>>> import numpy as np
>>> np.set_printoptions(precision=3, suppress=True, linewidth=100)
>>> m1 = np.array([[0, 0, 0],
...     [0, 0, 0],
...     [5, 2, 3],
...     [0, 0, 0],
...     [5, -5, -4],
...     [0, 0, 0],
...     [10, 0, 0],
...     [10, -3, -1],
...     [5, 5, 4],
...     [0, 0, 0],
...     [5, 5, 4],
...     [5, -5, -4],
...     [0, 0, 0],
...     [5, 2, 3],
...     [0, 0, 0],
...     [0, 0, 0],
...     [5, 2, 3],
...     [0, 0, 0],
...     [0, 0, 0],
...     [0, 0, 0],
...     [0, 0, 0]])
>>> def softmax(z):
...     e = np.exp(z - z.max(axis=-1, keepdims=True))
...     return e / e.sum(axis=-1, keepdims=True)
... 
>>> softmax(m1[8])
array([0.422, 0.422, 0.155])
>>> np.round(softmax(10 * m1[8]), 3) + 0
array([0.5, 0.5, 0. ])
>>> att = m1 @ m1.T / np.sqrt(3)
>>> softmax(att).round(6).argmax(axis=1)
array([0, 0, 6, 0, 7, 0, 6, 7, 8, 0, 8, 7, 0, 6, 0, 0, 6, 0, 0, 0, 0])
>>> softmax(att)[8] @ m1
array([5., 5., 4.])
>>> X = np.load("arr.npy")
>>> X
array([[ 2,  3,  0,  2,  1],
       [-4, -5,  9,  1,  7],
       [-4,  1,  3,  3,  5],
       [-3, -2,  0, -1,  0],
       [-7, -1,  3,  2,  5],
       [-1, -2,  3,  0,  2],
       [12,  4,  9,  5,  6],
       [ 3,  0, -3, -2, -4],
       [ 8,  6,  6,  6,  6],
       [ 8,  3, -6, -2, -7]])
>>> gram = np.cov(X, rowvar=False)
>>> X.std(axis=0)
array([5.97 , 3.164, 4.609, 2.615, 4.437])
>>> np.round(np.linalg.eigvalsh(gram)[::-1], 3) + 0
array([52.017, 45.8  ,  5.983,  0.   ,  0.   ])
>>> np.polyfit(X[:, 0], X[:, 3], 1)
array([0.122, 1.23 ])
>>> np.round(np.corrcoef(X[:, 0], X[:, 3])[0, 1], 3)
np.float64(0.278)
>>> M = np.load("data.npy")
>>> M
array([[ 10.639,   0.73 , -14.65 , -13.9  ],
       [  4.796, -13.242,  -1.509,  -9.872],
       [  7.896,  -0.65 , -13.227, -13.306],
       [  3.117, -13.454,  -3.567,  -8.681],
       [  3.588, -13.883,  -1.568,  -8.295],
       [  2.407, -13.262,  -2.189,  -7.762],
       [  4.035, -13.215,  -2.505,  -9.46 ],
       [  3.136, -12.553,  -2.117,  -9.129],
       [  8.934,   0.213, -13.024, -16.708],
       [  3.651, -12.865,  -0.863,  -7.552],
       [  9.631,   1.95 , -13.493, -15.519],
       [  4.32 , -13.62 ,  -0.905, -11.07 ],
       [  3.559, -12.215,  -1.131,  -8.667],
       [  3.375, -14.062,  -1.915,  -8.172],
       [  1.63 , -12.436,  -2.954,  -9.368],
       [  8.663,   0.353, -13.885, -16.66 ],
       [  3.883, -13.884,  -0.786,  -9.581],
       [  2.536, -13.762,  -2.041,  -8.996],
       [  7.262,  -0.646, -15.205, -14.988],
       [ 10.131,   0.949, -15.287, -12.547],
       [  2.056, -13.941,  -1.773,  -9.608],
       [  9.545,  -0.14 , -12.904, -14.719],
       [  2.88 , -14.437,  -2.083,  -9.082],
       [  3.761, -14.512,  -3.031,  -7.592],
       [  3.416, -11.374,  -1.936, -10.267],
       [  9.6  ,   1.007, -15.291, -13.543],
       [  9.137,  -0.776, -12.765, -14.917],
       [  2.977, -14.594,  -1.308,  -7.222],
       [  9.489,  -0.415, -15.209, -13.402],
       [  3.752, -13.147,  -1.486, -11.039],
       [  8.546,  -0.398, -13.668, -15.017],
       [  8.997,   0.618, -11.248, -15.043],
       [  2.322, -14.954,   0.028,  -9.107],
       [  9.861,  -0.958, -13.416, -14.08 ],
       [  2.856, -12.01 ,  -2.161,  -8.755],
       [  2.684, -12.148,  -1.573,  -8.205]])
>>> cent = M[[1, 25]].astype(float)
>>> for _ in range(5):
...     lab = np.linalg.norm(M[:, None] - cent, axis=-1).argmin(axis=1)
...     cent = np.array([M[lab == j].mean(axis=0) for j in range(2)])
... 
>>> lab
array([1, 0, 1, 0, 0, 0, 0, 0, 1, 0, 1, 0, 0, 0, 0, 1, 0, 0, 1, 1, 0, 1, 0, 0, 0, 1, 1, 0, 1, 0, 1,
       1, 0, 1, 0, 0])
>>> np.abs(cent[1] - cent[0]).argmax()
np.int64(1)
>>> np.bincount(lab)
array([22, 14])
>>> Xs = (M - M.mean(axis=0)) / M.std(axis=0)
>>> Xs.std(axis=0)
array([1., 1., 1., 1.])
>>> np.argwhere(np.abs(Xs) > 2)
array([], shape=(0, 2), dtype=int64)
>>> beta = np.linalg.lstsq(np.delete(Xs, 1, axis=1), Xs[:, 1])[0]
>>> beta
array([ 0.224, -0.592, -0.196])
>>> np.abs(beta).argmax()
np.int64(1)
>>> round(float(1 - np.var(Xs[:, 1] - np.delete(Xs, 1, axis=1) @ beta)), 3)
0.979
>>> K = np.load("case2.npy")
>>> K
array([[1, 0, 0, 0, 0, 0, 0, 0],
       [1, 1, 0, 0, 0, 0, 0, 0],
       [1, 0, 1, 0, 0, 0, 0, 0],
       [0, 0, 2, 1, 0, 0, 0, 0],
       [1, 2, 0, 2, 1, 0, 0, 0],
       [1, 2, 0, 3, 0, 1, 0, 0],
       [1, 3, 1, 1, 3, 2, 1, 0],
       [3, 1, 2, 3, 3, 3, 1, 1]])
>>> x = np.array([-3, -3, 2, -2, -3, 1, 1, 2])
>>> target = K @ x
>>> beta, lr = np.zeros(8), 1 / np.linalg.norm(K, 2) ** 2
>>> for i in range(6):
...     beta -= lr * K.T @ (K @ beta - target)
...     if i % 2 == 0: print(i, round(np.linalg.norm(K @ beta - target), 3))
... 
0 10.15
2 8.178
4 6.7
>>> beta
array([-1.438, -2.723,  0.318, -1.889, -1.404, -0.866, -0.293,  0.002])
>>> data = np.tanh(np.array([[1.3],
...     [-0.9],
...     [-0.3],
...     [-1.2],
...     [-0.3],
...     [-0.9],
...     [-0.2],
...     [0.5],
...     [0.2],
...     [-0.4],
...     [-1.6],
...     [1.6],
...     [-1.5],
...     [0.9]]) @ np.array([[0.8, -1.3, 0.1]]))
>>> data
array([[ 0.778, -0.934,  0.129],
       [-0.617,  0.824, -0.09 ],
       [-0.235,  0.371, -0.03 ],
       [-0.744,  0.915, -0.119],
       [-0.235,  0.371, -0.03 ],
       [-0.617,  0.824, -0.09 ],
       [-0.159,  0.254, -0.02 ],
       [ 0.38 , -0.572,  0.05 ],
       [ 0.159, -0.254,  0.02 ],
       [-0.31 ,  0.478, -0.04 ],
       [-0.856,  0.969, -0.159],
       [ 0.856, -0.969,  0.159],
       [-0.834,  0.96 , -0.149],
       [ 0.617, -0.824,  0.09 ]])
>>> d = np.linalg.norm(data[:, None] - data[None], axis=-1)
>>> np.linalg.norm(data - data.mean(axis=0), axis=1)
array([1.439, 0.817, 0.225, 0.969, 0.225, 0.817, 0.087, 0.905, 0.517, 0.355, 1.087, 1.519, 1.064,
       1.25 ])
>>> d[0]
array([0.   , 2.255, 1.66 , 2.408, 1.66 , 2.255, 1.52 , 0.544, 0.926, 1.79 , 2.525, 0.091, 2.503,
       0.199])
>>> d[0].round(6).argsort(kind="stable")[:4]
array([ 0, 11, 13,  7])
>>> d.shape
(14, 14)
>>> d.mean(axis=1).argmax()
np.int64(11)
>>> Xs = data - data.mean(axis=0)
>>> left, sv, VT = np.linalg.svd(Xs, full_matrices=False)
>>> np.abs(VT[0]).argmax()
np.int64(1)
>>> VT[0] * np.sign(VT[0, np.abs(VT[0]).argmax()])
array([-0.625,  0.774, -0.103])
>>> np.round(Xs.mean(axis=0), 3) + 0
array([0., 0., 0.])
>>> np.searchsorted(np.cumsum(sv ** 2) / (sv ** 2).sum(), 0.9) + 1
np.int64(1)
>>> lab = M[:, 0] > np.median(M[:, 0])
>>> f = M[lab].mean(axis=0) - M[~lab].mean(axis=0)
>>> ((M - M.mean(axis=0)) @ f > 0).astype(int)
array([1, 0, 1, 0, 0, 0, 0, 0, 1, 0, 1, 0, 0, 0, 0, 1, 0, 0, 1, 1, 0, 1, 0, 0, 0, 1, 1, 0, 1, 0, 1,
       1, 0, 1, 0, 0])
>>> round(float((((M - M.mean(axis=0)) @ f > 0) == lab).mean()), 3)
0.889
>>> arr = np.loadtxt("x.csv", delimiter=",")
>>> arr
array([[ 3.128,  3.011,  2.925,  1.16 , -1.228,  0.988, -1.211,  0.913,  2.954],
       [ 8.978,  8.986,  8.977,  3.013, -2.952,  3.043, -2.909,  3.12 ,  8.957],
       [ 8.98 ,  8.982,  9.009,  3.088, -3.219,  3.02 , -3.017,  3.04 ,  9.042],
       [ 3.115,  2.841,  3.184,  0.905, -1.045,  0.956, -1.044,  0.971,  2.968]])
>>> f = np.array([0, -1, 0])
>>> np.convolve(arr[3], f)
array([ 0.   , -3.115, -2.841, -3.184, -0.905,  1.045, -0.956,  1.044, -0.971, -2.968,  0.   ])
>>> np.cross(arr[3, :3], arr[0, :3])
array([-1.277,  0.848,  0.493])
>>> gram = arr.T @ arr
>>> (arr @ arr.T).shape
(4, 4)
>>> np.linalg.matrix_rank(gram)
np.int64(4)
>>> mat = np.load("run16.npy")
>>> mat
array([[-15.905,  -0.009,   9.97 ,  -5.944,  21.865,  -5.909, -27.826, -21.865,   2.004],
       [-11.026,  -0.333,   8.262,  -3.097,  14.905,  -1.532, -18.9  , -14.905,   2.191],
       [-10.772,  -0.343,   8.163,  -2.952,  14.538,  -1.323, -18.433, -14.538,   2.199],
       [ -8.987,  -0.383,   7.428,  -1.942,  11.939,   0.077, -15.135, -11.939,   2.238],
       [ -4.796,  -0.23 ,   5.283,   0.257,   5.709,   2.597,  -7.332,  -5.709,   2.185],
       [ -4.314,  -0.181,   4.973,   0.478,   4.982,   2.769,  -6.434,  -4.982,   2.152],
       [ -3.664,  -0.101,   4.519,   0.754,   4.   ,   2.935,  -5.225,  -4.   ,   2.091],
       [ -2.912,   0.015,   3.926,   1.029,   2.868,   2.999,  -3.839,  -2.868,   1.985],
       [ -1.703,   0.251,   2.72 ,   1.268,   1.11 ,   2.62 ,  -1.696,  -1.11 ,   1.656],
       [ -1.212,   0.346,   2.074,   1.208,   0.481,   2.162,  -0.92 ,  -0.481,   1.403],
       [ -0.734,   0.382,   1.3  ,   0.948,   0.024,   1.425,  -0.317,  -0.024,   1.005],
       [ -0.622,   0.369,   1.098,   0.844,  -0.041,   1.207,  -0.216,   0.041,   0.88 ],
       [ -0.472,   0.329,   0.819,   0.676,  -0.093,   0.898,  -0.111,   0.093,   0.692],
       [ -0.459,   0.325,   0.795,   0.66 ,  -0.096,   0.871,  -0.104,   0.096,   0.675],
       [  0.075,  -0.078,  -0.109,  -0.112,   0.04 ,  -0.107,  -0.001,  -0.04 ,  -0.112],
       [  0.108,  -0.114,  -0.155,  -0.16 ,   0.058,  -0.149,  -0.002,  -0.058,  -0.16 ],
       [  0.245,  -0.269,  -0.33 ,  -0.354,   0.137,  -0.299,  -0.009,  -0.137,  -0.356],
       [  0.369,  -0.42 ,  -0.471,  -0.522,   0.212,  -0.402,  -0.014,  -0.212,  -0.526],
       [  0.925,  -1.132,  -0.939,  -1.146,   0.517,  -0.553,   0.008,  -0.517,  -1.191],
       [  1.23 ,  -1.528,  -1.119,  -1.417,   0.651,  -0.488,   0.059,  -0.651,  -1.5  ],
       [  1.97 ,  -2.468,  -1.433,  -1.931,   0.883,  -0.088,   0.28 ,  -0.883,  -2.143],
       [  2.836,  -3.526,  -1.672,  -2.362,   1.025,   0.637,   0.667,  -1.025,  -2.766],
       [  3.029,  -3.755,  -1.714,  -2.44 ,   1.041,   0.822,   0.768,  -1.041,  -2.892],
       [  4.011,  -4.894,  -1.882,  -2.765,   1.064,   1.853,   1.341,  -1.064,  -3.478],
       [  5.927,  -7.006,  -2.08 ,  -3.159,   0.881,   4.14 ,   2.674,  -0.881,  -4.444],
       [  7.612,  -8.774,  -2.174,  -3.336,   0.553,   6.321,   4.002,  -0.553,  -5.169],
       [ 10.373, -11.547,  -2.241,  -3.415,  -0.207,  10.086,   6.384,   0.207,  -6.204],
       [ 13.613, -14.657,  -2.243,  -3.288,  -1.342,  14.68 ,   9.402,   1.342,  -7.257],
       [ 14.638, -15.617,  -2.232,  -3.211,  -1.741,  16.159,  10.393,   1.741,  -7.564],
       [ 14.814, -15.781,  -2.23 ,  -3.197,  -1.812,  16.415,  10.566,   1.812,  -7.616],
       [ 18.169, -18.85 ,  -2.168,  -2.849,  -3.234,  21.322,  13.915,   3.234,  -8.551],
       [ 21.729, -22.019,  -2.072,  -2.361,  -4.886,  26.603,  17.597,   4.886,  -9.458]])
>>> lab = mat[:, 7] > np.median(mat[:, 7])
>>> f = mat[lab].mean(axis=0) - mat[~lab].mean(axis=0)
>>> np.argsort(-np.abs(f).round(6), kind="stable")
array([6, 0, 4, 7, 5, 1, 2, 8, 3])
>>> (((mat - mat.mean(axis=0)) @ f > 0) == lab).mean()
np.float64(0.5)
>>> lab.astype(int)
array([0, 0, 0, 0, 0, 0, 0, 0, 0, 1, 1, 1, 1, 1, 1, 1, 1, 1, 1, 0, 0, 0, 0, 0, 0, 0, 1, 1, 1, 1, 1,
       1])
>>> f, v = mat[1], mat[21]
>>> np.round(f @ v, 3)
np.float64(-25.696)
>>> np.round(f @ f, 3)
np.float64(1008.199)
>>> pr = (f @ v) / (f @ f) * f
>>> np.round((v - pr) @ f, 3)
np.float64(0.0)
>>> np.linalg.matrix_rank(np.outer(f, v))
np.int64(1)
>>> pr
array([ 0.281,  0.008, -0.211,  0.079, -0.38 ,  0.039,  0.482,  0.38 , -0.056])
>>> v - pr
array([ 2.555, -3.534, -1.461, -2.44 ,  1.404,  0.598,  0.185, -1.404, -2.71 ])
>>> r = np.linalg.matrix_rank(mat)
>>> r
np.int64(3)
>>> ns = np.linalg.svd(mat)[2][r:].T
>>> np.linalg.matrix_rank(mat.T @ mat), np.linalg.matrix_rank(mat @ mat.T)
(np.int64(3), np.int64(3))
>>> ns.shape
(9, 6)
>>> np.allclose(mat @ ns, 0)
True
>>> Xs = mat - mat.mean(axis=1)
Traceback (most recent call last):
  File "<python-input-84>", line 1, in <module>
    Xs = mat - mat.mean(axis=1)
         ~~~~^~~~~~~~~~~~~~~~~~
ValueError: operands could not be broadcast together with shapes (32,9) (32,) 
>>> Xs = mat - mat.mean(axis=0)
>>> left, sv, VT = np.linalg.svd(Xs, full_matrices=False)
>>> np.abs(VT[0]).argmax()
np.int64(6)
>>> sv.round(3) + 0
array([95.191, 38.661, 16.388,  0.   ,  0.   ,  0.   ,  0.   ,  0.   ,  0.   ])
>>> (np.sign(left[:, 0]) == np.sign(left[0, 0])).astype(int)
array([1, 1, 1, 1, 1, 1, 1, 1, 1, 1, 1, 1, 1, 1, 1, 1, 1, 1, 1, 1, 0, 0, 0, 0, 0, 0, 0, 0, 0, 0, 0,
       0])
>>> np.searchsorted(np.cumsum(sv ** 2) / (sv ** 2).sum(), 0.9) + 1
np.int64(2)
>>> left, sv, VT = np.linalg.svd(mat)
>>> sv.round(3) + 0
array([95.976, 55.254, 16.405,  0.   ,  0.   ,  0.   ,  0.   ,  0.   ,  0.   ])
>>> np.argmax(sv[:-1] / (sv[1:] + 1e-6)) + 1
np.int64(3)
>>> M2 = left[:, :3] @ np.diag(sv[:3]) @ VT[:3]
>>> np.linalg.matrix_rank(M2)
np.int64(3)
>>> round(float(np.linalg.norm(mat - M2, 2)), 3), round(sv[3], 3)
(0.0, np.float64(0.0))
>>> np.round(np.abs(mat - M2).max(), 3)
np.float64(0.0)
>>> np.round(np.linalg.norm(mat - M2) / np.linalg.norm(mat), 3)
np.float64(0.0)
>>> W0 = np.loadtxt("m.csv", delimiter=",")
>>> W0
array([[-0.778,  0.428, -0.399, -0.226],
       [-0.156, -0.83 , -0.366, -0.391],
       [ 0.467,  0.335, -0.091, -0.813],
       [ 0.389,  0.122, -0.836,  0.368]])
>>> # orthonormal columns
>>> round(np.linalg.det(W0.T), 3)
np.float64(-1.0)
>>> np.linalg.eigvals(W0)
array([-1.   +0.j   , -0.666+0.746j, -0.666-0.746j,  1.   +0.j   ])
>>> x = np.array([-3, -2, -3, -5])
>>> a = np.maximum(W0 @ x, 0)
>>> a
array([3.805, 5.18 , 2.266, 0.   ])
>>> np.flatnonzero(a > 1e-9)
array([0, 1, 2])
>>> W0 * (a > 1e-9)[:, None]
array([[-0.778,  0.428, -0.399, -0.226],
       [-0.156, -0.83 , -0.366, -0.391],
       [ 0.467,  0.335, -0.091, -0.813],
       [ 0.   ,  0.   , -0.   ,  0.   ]])
